$ ipython --no-banner

In [1]: import numpy as np

In [2]: import numpy.linalg as la

In [3]: np.set_printoptions(precision=3, suppress=True, linewidth=200)

In [4]: def rd(a):
   ...:     return np.round(a, 3) + 0
   ...: 

In [5]: Z = np.array([[-5, 2, -5, 3, 0, 4, -5, 2],
   ...:     [3, 4, 0, 2, 0, -2, 0, 0],
   ...:     [-1, -4, 1, 2, -1, 4, 3, 2]])

In [6]: E = np.repeat(Z, 20 // 3, axis=0)

In [7]: rng = np.random.default_rng(627)

In [8]: E = E + 0.02 * rng.normal(size=E.shape)

In [9]: rd(E)
Out[9]: 
array([[-4.992,  1.999, -4.981,  2.99 , -0.001,  4.   , -4.982,  2.013],
       [-4.998,  1.977, -5.002,  3.041,  0.001,  3.996, -4.981,  1.98 ],
       [-5.03 ,  2.003, -4.987,  2.975,  0.001,  4.007, -4.996,  2.021],
       [-4.997,  2.003, -5.029,  3.01 , -0.009,  4.002, -5.011,  2.011],
       [-5.001,  2.025, -4.983,  3.004, -0.024,  4.008, -5.017,  2.073],
       [-5.007,  1.973, -4.976,  3.007, -0.032,  3.993, -5.039,  1.976],
       [ 2.989,  3.998,  0.036,  2.008,  0.005, -1.974,  0.027, -0.011],
       [ 3.004,  3.982, -0.041,  2.   , -0.022, -1.976,  0.007,  0.012],
       [ 2.991,  4.031,  0.043,  1.993,  0.019, -2.007,  0.054,  0.007],
       [ 3.014,  4.026,  0.008,  2.009,  0.021, -2.003,  0.006, -0.023],
       [ 2.981,  4.006, -0.032,  1.967,  0.006, -1.994, -0.023, -0.026],
       [ 3.   ,  3.965, -0.015,  1.97 , -0.035, -1.976,  0.012, -0.007],
       [-1.017, -3.982,  1.004,  2.007, -1.007,  4.004,  3.013,  2.001],
       [-1.031, -3.978,  1.013,  2.033, -0.995,  4.014,  2.991,  2.026],
       [-1.004, -3.981,  1.02 ,  2.009, -1.037,  3.985,  3.02 ,  2.009],
       [-1.026, -3.997,  1.033,  1.972, -0.983,  4.003,  2.985,  2.035],
       [-0.997, -3.987,  1.005,  2.002, -0.966,  4.022,  2.967,  2.008],
       [-0.969, -3.995,  1.004,  1.981, -0.974,  4.019,  2.991,  2.002]])

In [10]: A2 = np.c_[E[:, :6] @ np.array([[3, 8, 8, 6, 4, 4],
    ...:     [5, 8, 0, 9, 6, 8],
    ...:     [9, 2, 1, 4, 8, 1],
    ...:     [5, 4, 3, 3, 7, 7],
    ...:     [4, 0, 4, 6, 7, 4],
    ...:     [4, 3, 6, 5, 0, 3]]), np.array([-1, 1, -2, -1, 0, 0, -2, 1, 2, 1, 3, 2, -3, 1, -2, -2, 1, -3])]

In [11]: rd(A2)
Out[11]: 
array([[-18.861,  -9.946, -11.951,  -2.919, -26.899,  23.968,  -1.   ],
       [-18.935, -10.017, -11.881,  -3.092, -26.854,  24.102,   1.   ],
       [-19.053, -10.27 , -12.26 ,  -3.134, -27.164,  23.769,  -2.   ],
       [-19.213,  -9.967, -11.998,  -3.087, -27.194,  24.046,  -1.   ],
       [-18.774,  -9.735, -12.026,  -2.809, -26.862,  24.166,   0.   ],
       [-19.061, -10.221, -12.181,  -3.396, -27.174,  23.679,   0.   ],
       [ 31.449,  58.08 ,  18.149,  50.248,  50.327,  52.131,  -2.   ],
       [ 30.562,  57.881,  18.05 ,  49.689,  49.428,  51.818,   1.   ],
       [ 31.526,  58.216,  17.985,  50.455,  50.577,  52.262,   2.   ],
       [ 31.362,  58.36 ,  18.211,  50.484,  50.484,  52.408,   1.   ],
       [ 30.567,  57.718,  17.777,  49.78 ,  49.514,  51.751,   3.   ],
       [ 30.495,  57.643,  17.895,  49.444,  49.215,  51.429,   2.   ],
       [  8.1  , -17.943,  18.891, -17.923, -12.925, -12.885,  -3.   ],
       [  8.375, -17.87 ,  18.973, -17.736, -12.623, -12.64 ,   1.   ],
       [  8.097, -17.851,  18.771, -18.047, -12.941, -12.978,  -2.   ],
       [  8.171, -18.223,  18.823, -17.965, -12.903, -13.167,  -2.   ],
       [  8.347, -17.79 ,  19.299, -17.529, -12.627, -12.668,   1.   ],
       [  8.244, -17.724,  19.416, -17.558, -12.759, -12.803,  -3.   ]])

In [12]: rd(la.lstsq(E, A2[:, 0])[0])
Out[12]: array([3., 5., 9., 5., 4., 4., 0., 0.])

In [13]: rd(la.norm(la.qr(E)[0].T @ A2, axis=0) ** 2 / ((A2 ** 2).sum(axis=0) + 1e-12))
Out[13]: array([1.   , 1.   , 1.   , 1.   , 1.   , 1.   , 0.543])
